% python3 -q
>>> import numpy as np
>>> import numpy.linalg as la
>>> np.set_printoptions(precision=1, suppress=True, linewidth=160, floatmode="fixed")
>>> F = np.loadtxt("a.csv", delimiter=",")
>>> F
array([[-3.0,  1.0, -3.0, -1.0, -2.0,  2.0,  3.0, -3.0,  3.0,  0.0, -3.0, -3.0, -3.0, -3.0,  3.0],
       [ 1.0, -1.0, -3.0, -1.0, -2.0,  3.0,  3.0, -1.0, -1.0, -3.0, -3.0,  3.0,  2.0, -1.0,  2.0],
       [ 3.0,  2.0, -1.0,  1.0, -2.0, -2.0, -1.0,  1.0,  3.0, -3.0, -3.0, -2.0, -1.0,  3.0, -1.0],
       [ 2.0, -3.0,  3.0, -2.0,  3.0,  1.0,  3.0,  3.0,  2.0, -3.0,  1.0,  3.0,  2.0,  2.0,  1.0],
       [-2.0, -1.0,  3.0,  1.0, -2.0, -3.0, -3.0, -3.0, -2.0,  1.0, -3.0,  3.0,  2.0,  0.0, -2.0],
       [ 2.0,  0.0, -3.0,  0.0,  0.0, -3.0,  1.0,  3.0,  0.0, -2.0,  0.0,  2.0, -3.0, -3.0,  0.0],
       [-1.0, -3.0, -1.0, -1.0, -2.0,  1.0, -3.0, -3.0, -1.0,  1.0,  3.0,  1.0, -3.0,  2.0, -3.0],
       [ 0.0,  2.0,  0.0,  2.0,  0.0,  1.0, -2.0, -2.0,  2.0,  0.0, -2.0, -3.0,  2.0, -1.0,  2.0],
       [-3.0,  2.0,  3.0,  3.0, -2.0,  3.0,  2.0,  3.0, -3.0,  0.0, -1.0,  2.0,  2.0,  1.0, -3.0],
       [-3.0,  1.0, -2.0, -1.0,  0.0,  3.0,  1.0,  0.0, -1.0, -3.0, -2.0,  1.0,  1.0,  0.0, -1.0],
       [ 1.0, -2.0,  0.0, -2.0,  1.0, -3.0,  0.0, -1.0,  0.0,  0.0, -1.0,  1.0, -2.0,  1.0,  0.0],
       [-3.0, -1.0,  3.0, -2.0,  1.0, -2.0, -1.0,  0.0, -3.0,  2.0, -1.0, -2.0,  3.0, -2.0,  2.0],
       [-1.0, -2.0,  1.0,  0.0, -2.0, -1.0, -1.0, -2.0, -2.0, -3.0,  3.0,  0.0,  2.0,  1.0, -2.0],
       [ 1.0,  2.0,  3.0, -1.0, -3.0, -2.0, -3.0, -2.0,  3.0, -1.0,  2.0, -3.0,  1.0, -3.0,  2.0],
       [ 2.0,  1.0, -2.0,  3.0,  3.0, -2.0,  3.0,  0.0, -3.0, -2.0, -1.0, -1.0,  1.0,  0.0, -2.0]])
>>> W = np.array([[-3, 2, 2, 1, -1, 3],
...     [2, 3, -3, -1, -2, -2],
...     [3, 1, 2, -3, 2, 0],
...     [-1, 2, -2, 2, -2, 1],
...     [0, 0, 3, 1, -2, 3],
...     [0, -3, 2, -1, -3, 1],
...     [-3, -1, -2, 1, -1, -3],
...     [-1, 1, -3, -2, 1, 0],
...     [0, 3, -1, -1, -1, 2],
...     [1, 3, 0, -3, 2, 1],
...     [1, 0, -3, -3, -1, -3],
...     [2, -2, 3, 0, 3, -3],
...     [2, 3, 1, 0, 3, -2],
...     [3, -1, 3, 1, -1, -1],
...     [0, -2, -1, -2, 2, -3]])
>>> b = np.array([-2, -1, -1, 0, 1, 0])
>>> hid = np.maximum(F @ W + b, 0)
>>> (hid > 0).mean(axis=0)
array([0.5, 0.4, 0.5, 0.7, 0.5, 0.4])
>>> (hid > 0).astype(int)
array([[0, 0, 0, 1, 0, 0],
       [0, 0, 1, 1, 1, 0],
       [0, 1, 0, 1, 0, 1],
       [0, 0, 1, 0, 1, 0],
       [1, 1, 1, 1, 1, 0],
       [0, 0, 0, 1, 0, 1],
       [1, 0, 1, 0, 0, 1],
       [1, 1, 0, 1, 0, 1],
       [1, 0, 0, 0, 1, 0],
       [0, 0, 1, 1, 0, 0],
       [0, 0, 1, 1, 1, 1],
       [1, 1, 1, 0, 1, 0],
       [1, 0, 1, 1, 1, 0],
       [1, 1, 0, 0, 1, 0],
       [0, 1, 0, 1, 0, 1]])
>>> Z = np.array([[0, 3], [1, -2], [-3, -2], [1, 0], [-3, 2], [-2, -1]])
>>> hid @ Z
array([[   5.0,    0.0],
       [ -37.0,  -12.0],
       [   1.0,  -61.0],
       [-123.0,  -34.0],
       [-192.0,   98.0],
       [  10.0,   -1.0],
       [ -66.0,   -9.0],
       [  -7.0,  -54.0],
       [ -15.0,   64.0],
       [   4.0,   -8.0],
       [ -94.0,  -22.0],
       [-116.0,  112.0],
       [ -32.0,   42.0],
       [  -4.0,  -12.0],
       [  30.0,  -21.0]])
>>> print((hid @ Z).round(6).argmax(axis=1))
[0 1 0 1 1 0 1 0 1 0 1 1 1 0 0]
>>> W @ Z
array([[ -6, -22],
       [ 21,   4],
       [-14,   7],
       [ 14,  -8],
       [ -8, -13],
       [ -3,  -5],
       [ 15,  -2],
       [  5,   3],
       [  4,  -8],
       [ -8,   0],
       [ 15,  10],
       [-14,  13],
       [ -5,   6],
       [ -4,   4],
       [ -1,  13]])
